$ python3 -q
>>> import numpy as np
>>> from numpy import linalg as LA
>>> np.set_printoptions(suppress=True, linewidth=120)
>>> tidy = lambda a: np.round(a, 3) + 0
>>> feats = np.load("a.npy")
>>> feats
array([[ 3,  4,  5,  6,  7,  8,  9, 10],
       [11, 12, 13, 14, 15, 16, 17, 18],
       [19, 20, 21, 22, 23, 24, 25, 26]])
>>> # null space of dimension 6
>>> Uu, s, VT = LA.svd(feats)
>>> tidy(s)
array([78.582,  4.571,  0.   ])
>>> np.argmax(s[:-1] / (s[1:] + 1e-6)) + 1
np.int64(2)
>>> Y = Uu[:, :2] @ np.diag(s[:2]) @ VT[:2]
>>> tidy(LA.norm(feats - Y) / LA.norm(feats))
np.float64(0.0)
>>> tidy(np.abs(feats - Y).max())
np.float64(0.0)
>>> tidy(LA.norm(feats - Y, 2)), tidy(s[2])
(np.float64(0.0), np.float64(0.0))
>>> LA.matrix_rank(Y)
np.int64(2)
>>> W = np.array([[-5, -2, 1, 4, 4, -5],
...     [1, -1, 2, 2, -3, -2],
...     [5, -1, 5, 5, -5, 0],
...     [-1, 0, 5, 4, -5, -1],
...     [0, -2, 1, -5, -1, -4],
...     [-3, 5, 3, 0, -4, -3],
...     [1, 5, 5, -3, 2, 4],
...     [0, -3, -1, 2, 1, -2]])
>>> beta = np.array([1, 2, 0, -2, 0, -1])
>>> act = np.maximum(feats @ W + beta, 0)
>>> (act > 0).astype(int)
array([[0, 1, 1, 1, 0, 0],
       [0, 1, 1, 1, 0, 0],
       [0, 1, 1, 1, 0, 0]])
>>> cent = np.array([[0, -2, -5],
...     [1, 4, 5],
...     [0, -5, 0],
...     [-3, 1, 2],
...     [-2, 0, -2],
...     [4, 5, 3]])
>>> W @ cent
array([[-42, -24,   0],
       [ -9, -24,  -6],
       [ -6, -34, -10],
       [ -6, -24,  20],
       [ -1, -38, -30],
       [  1,  -4,  39],
       [ 26,  10,  22],
       [-19, -15, -19]])
>>> act @ cent
array([[  -47,  -523,   190],
       [ -255, -1259,   374],
       [ -463, -1995,   558]])
>>> tidy(LA.norm(feats, 2) / LA.norm(feats))
np.float64(0.998)
>>> [round(float(x), 3) for x in LA.svd(feats, compute_uv=False)[:3]]
[78.582, 4.571, 0.0]
>>> np.abs(np.diag(LA.qr(feats)[1])) > 1e-9
array([ True,  True, False])
>>> LA.lstsq(feats[:-1].T, feats[-1])[2]
np.int32(2)
>>> m1 = np.load("x.npy")
>>> m1
array([[27,  8, 21],
       [ 8,  8,  4],
       [21,  4, 30]])
>>> x0 = np.array([-1, 1, -3])
>>> rhs = m1 @ x0
>>> beta, lr = np.zeros(3), 1 / LA.norm(m1, 2) ** 2
>>> for i in range(200):
...     beta -= lr * m1.T @ (m1 @ beta - rhs)
...     if i % 50 == 0: print(i, round(LA.norm(m1 @ beta - rhs), 3))
... 
0 19.488
50 2.888
100 0.768
150 0.505
>>> tidy(beta)
array([-0.943,  0.923, -3.034])
>>> x0 = np.ones(3)
>>> for _ in range(7):
...     x0 = m1 @ x0
...     x0 /= LA.norm(x0)
...     print(round(x0 @ m1 @ x0, 3))
... 
51.014
51.182
51.187
51.188
51.188
51.188
51.188
>>> tidy(x0)
array([0.679, 0.191, 0.709])
>>> r0 = np.array([-5, -5, -1])
>>> np.polyval(r0, m1[0])
array([-3781,  -361, -2311])
>>> np.cross(m1[0, :3], m1[1, :3])
array([-136,   60,  152])
>>> vals, evecs = LA.eig(m1)
>>> tidy(vals)
array([51.188,  3.789, 10.023])
>>> tidy(np.sort(LA.eigvals(LA.inv(m1))))
array([0.02 , 0.1  , 0.264])
>>> tidy(np.prod(vals))
np.float64(1944.0)
>>> tidy(m1 @ evecs[:, 0] - vals[0] * evecs[:, 0])
array([0., 0., 0.])
>>> W0 = np.load("layer8.npy")
>>> W0
array([[ 3,  4,  5,  6,  7,  8],
       [ 9, 10, 11, 12, 13, 14],
       [15, 16, 17, 18, 19, 20]])
>>> Uu, s, VT = LA.svd(W0)
>>> tidy(s)
array([53.451,  2.817,  0.   ])
>>> Y = Uu[:, :2] @ np.diag(s[:2]) @ VT[:2]
>>> tidy(LA.norm(W0 - Y) / LA.norm(W0))
np.float64(0.0)
>>> Y = W0 / np.sqrt((W0 ** 2).mean(axis=1, keepdims=True))
>>> tidy(LA.norm(Y, axis=1))
array([2.449, 2.449, 2.449])
>>> LA.matrix_rank(W0 - W0.mean(axis=1, keepdims=True))
np.int64(1)
>>> J = np.loadtxt("run3.csv", delimiter=",")
>>> J
array([[ 1.,  0.,  0.,  0.],
       [-3.,  1.,  0.,  0.],
       [ 0., -3.,  1.,  0.],
       [ 0.,  1.,  1.,  1.]])
>>> # triangular: eigenvalues sit on the diagonal
>>> Y = LA.inv(J)
>>> np.allclose(Y, J.T)
False
>>> Y
array([[  1.,  -0.,  -0.,  -0.],
       [  3.,   1.,  -0.,  -0.],
       [  9.,   3.,   1.,   0.],
       [-12.,  -4.,  -1.,   1.]])
>>> F = np.loadtxt("out0.csv", delimiter=",")
>>> F
array([[-0.9, -0.2, -0.4,  0.7, -1.3],
       [ 0.9, -0.4, -1.7,  0.7,  0.5],
       [-0.3, -1.8, -0.7, -0.4,  1.3],
       [-1.2,  0.9, -1. , -1.8, -0.3]])
>>> C2 = F.T @ F
>>> LA.matrix_rank(C2)
np.int64(4)
>>> A = np.load("dump.npy")
>>> A
array([[1, 2, 1, 0, 2, 1],
       [0, 0, 0, 0, 2, 1],
       [0, 0, 1, 0, 3, 3],
       [0, 0, 0, 2, 2, 1],
       [0, 0, 0, 0, 2, 3],
       [0, 0, 0, 0, 0, 3]])
>>> vals, evecs = LA.eigh(m1)
>>> x0 = np.array([-1, -1, 3])
>>> tidy(evecs * np.abs(vals) @ evecs.T)
array([[27.,  8., 21.],
       [ 8.,  8.,  4.],
       [21.,  4., 30.]])
>>> tidy(evecs * np.sqrt(vals) @ evecs.T)
array([[4.614, 1.037, 2.152],
       [1.037, 2.621, 0.231],
       [2.152, 0.231, 5.031]])
>>> (np.sign(evecs[:, -1].round(6)) == np.sign(evecs[0, -1].round(6))).astype(int)
array([1, 1, 1])
>>> tidy(LA.eigvalsh(m1[1:, 1:]))
array([ 7.295, 30.705])
>>> tidy(evecs * np.maximum(vals, 0) @ evecs.T)
array([[27.,  8., 21.],
       [ 8.,  8.,  4.],
       [21.,  4., 30.]])
>>> np.abs(m1).sum(axis=1).max(), tidy(np.abs(vals).max())
(np.int64(56), np.float64(51.188))
>>> LA.cond(A) > 100
np.True_
>>> np.argsort(-LA.norm(A, axis=0).round(6), kind="stable")[:3]
array([5, 4, 1])
>>> [round(float(x), 3) for x in LA.svd(A, compute_uv=False)[:3]]
[7.098, 2.853, 2.219]
>>> tidy(LA.norm(A, 2) / LA.norm(A))
np.float64(0.874)
>>> tidy(np.trace(LA.pinv(A) @ A))
np.float64(5.0)
>>> np.unique(A.round(6), axis=0).shape
(6, 6)
>>> A.shape
(6, 6)
>>> LA.rank(A)
Traceback (most recent call last):
  File "<python-input-80>", line 1, in <module>
    LA.rank(A)
    ^^^^^^^
AttributeError: module 'numpy.linalg' has no attribute 'rank'
>>> A[6]
Traceback (most recent call last):
  File "<python-input-81>", line 1, in <module>
    A[6]
    ~^^^
IndexError: index 6 is out of bounds for axis 0 with size 6
>>> np.abs(A).max()
np.int64(3)
>>> np.unravel_index(np.abs(A).argmax(), A.shape)
(np.int64(2), np.int64(4))
>>> rng = np.random.default_rng(87)
>>> K = np.eye(7, dtype=int)[rng.permutation(7)]
>>> K
array([[0, 0, 0, 0, 0, 1, 0],
       [0, 0, 0, 0, 0, 0, 1],
       [0, 1, 0, 0, 0, 0, 0],
       [0, 0, 0, 1, 0, 0, 0],
       [1, 0, 0, 0, 0, 0, 0],
       [0, 0, 1, 0, 0, 0, 0],
       [0, 0, 0, 0, 1, 0, 0]])
>>> (K + K.T) / 2
array([[0. , 0. , 0. , 0. , 0.5, 0.5, 0. ],
       [0. , 0. , 0.5, 0. , 0. , 0. , 0.5],
       [0. , 0.5, 0. , 0. , 0. , 0.5, 0. ],
       [0. , 0. , 0. , 1. , 0. , 0. , 0. ],
       [0.5, 0. , 0. , 0. , 0. , 0. , 0.5],
       [0.5, 0. , 0.5, 0. , 0. , 0. , 0. ],
       [0. , 0.5, 0. , 0. , 0.5, 0. , 0. ]])
>>> K @ K
array([[0, 0, 1, 0, 0, 0, 0],
       [0, 0, 0, 0, 1, 0, 0],
       [0, 0, 0, 0, 0, 0, 1],
       [0, 0, 0, 1, 0, 0, 0],
       [0, 0, 0, 0, 0, 1, 0],
       [0, 1, 0, 0, 0, 0, 0],
       [1, 0, 0, 0, 0, 0, 0]])
>>> LA.matrix_power(K, 3)
array([[0, 1, 0, 0, 0, 0, 0],
       [1, 0, 0, 0, 0, 0, 0],
       [0, 0, 0, 0, 1, 0, 0],
       [0, 0, 0, 1, 0, 0, 0],
       [0, 0, 1, 0, 0, 0, 0],
       [0, 0, 0, 0, 0, 0, 1],
       [0, 0, 0, 0, 0, 1, 0]])
>>> tidy(np.sort(np.abs(LA.eigvals(K))))
array([1., 1., 1., 1., 1., 1., 1.])
>>> np.allclose(K @ K.T, K.T @ K)
True
>>> assert K == K.T
Traceback (most recent call last):
  File "<python-input-92>", line 1, in <module>
    assert K == K.T
           ^^^^^^^^
ValueError: The truth value of an array with more than one element is ambiguous. Use a.any() or a.all()
>>> np.trace(K)
np.int64(1)
>>> E = np.loadtxt("w.csv", delimiter=",")
>>> E
array([[-2., -2., -1.,  1.,  0.,  1.],
       [-2.,  1.,  2., -2.,  0., -2.],
       [-1.,  2., -2., -1.,  0., -1.],
       [ 1., -2., -1., -2.,  0.,  1.],
       [ 0.,  0.,  0.,  0., -3.,  0.],
       [ 1., -2., -1.,  1.,  0., -2.]])
>>> x0 = np.array([3, 2, 3, 0, 1, 5])
>>> h1 = np.maximum(E @ x0, 0)
>>> np.maximum(E @ x0, 0) - np.maximum(-E @ x0, 0)
array([ -8.,  -8., -10.,   1.,  -3., -14.])
>>> h1
array([0., 0., 0., 1., 0., 0.])
>>> np.flatnonzero(h1 > 1e-9)
array([3])
>>> tidy(np.tanh(E @ x0))
array([-1.   , -1.   , -1.   ,  0.762, -0.995, -1.   ])
>>> E.T @ h1
array([ 1., -2., -1., -2.,  0.,  1.])
>>> E @ E
array([[11., -4., -2.,  2.,  0.,  2.],
       [-4., 17.,  4., -4.,  0., -4.],
       [-2.,  4., 11., -2.,  0., -2.],
       [ 2., -4., -2., 11.,  0.,  2.],
       [ 0.,  0.,  0.,  0.,  9.,  0.],
       [ 2., -4., -2.,  2.,  0., 11.]])
>>> (E != 0).astype(int)
array([[1, 1, 1, 1, 0, 1],
       [1, 1, 1, 1, 0, 1],
       [1, 1, 1, 1, 0, 1],
       [1, 1, 1, 1, 0, 1],
       [0, 0, 0, 0, 1, 0],
       [1, 1, 1, 1, 0, 1]])
>>> Uu, s, VT = LA.svd(W0)
>>> evecs = VT[:(s > 1e-8).sum()]
>>> x0 = W0[1] + -3 * W0[2] + rng.integers(2) * np.eye(6)[3]
>>> x0
array([-36., -38., -40., -41., -44., -46.])
>>> tidy(evecs.T @ evecs)
array([[ 0.524,  0.381,  0.238,  0.095, -0.048, -0.19 ],
       [ 0.381,  0.295,  0.21 ,  0.124,  0.038, -0.048],
       [ 0.238,  0.21 ,  0.181,  0.152,  0.124,  0.095],
       [ 0.095,  0.124,  0.152,  0.181,  0.21 ,  0.238],
       [-0.048,  0.038,  0.124,  0.21 ,  0.295,  0.381],
       [-0.19 , -0.048,  0.095,  0.238,  0.381,  0.524]])
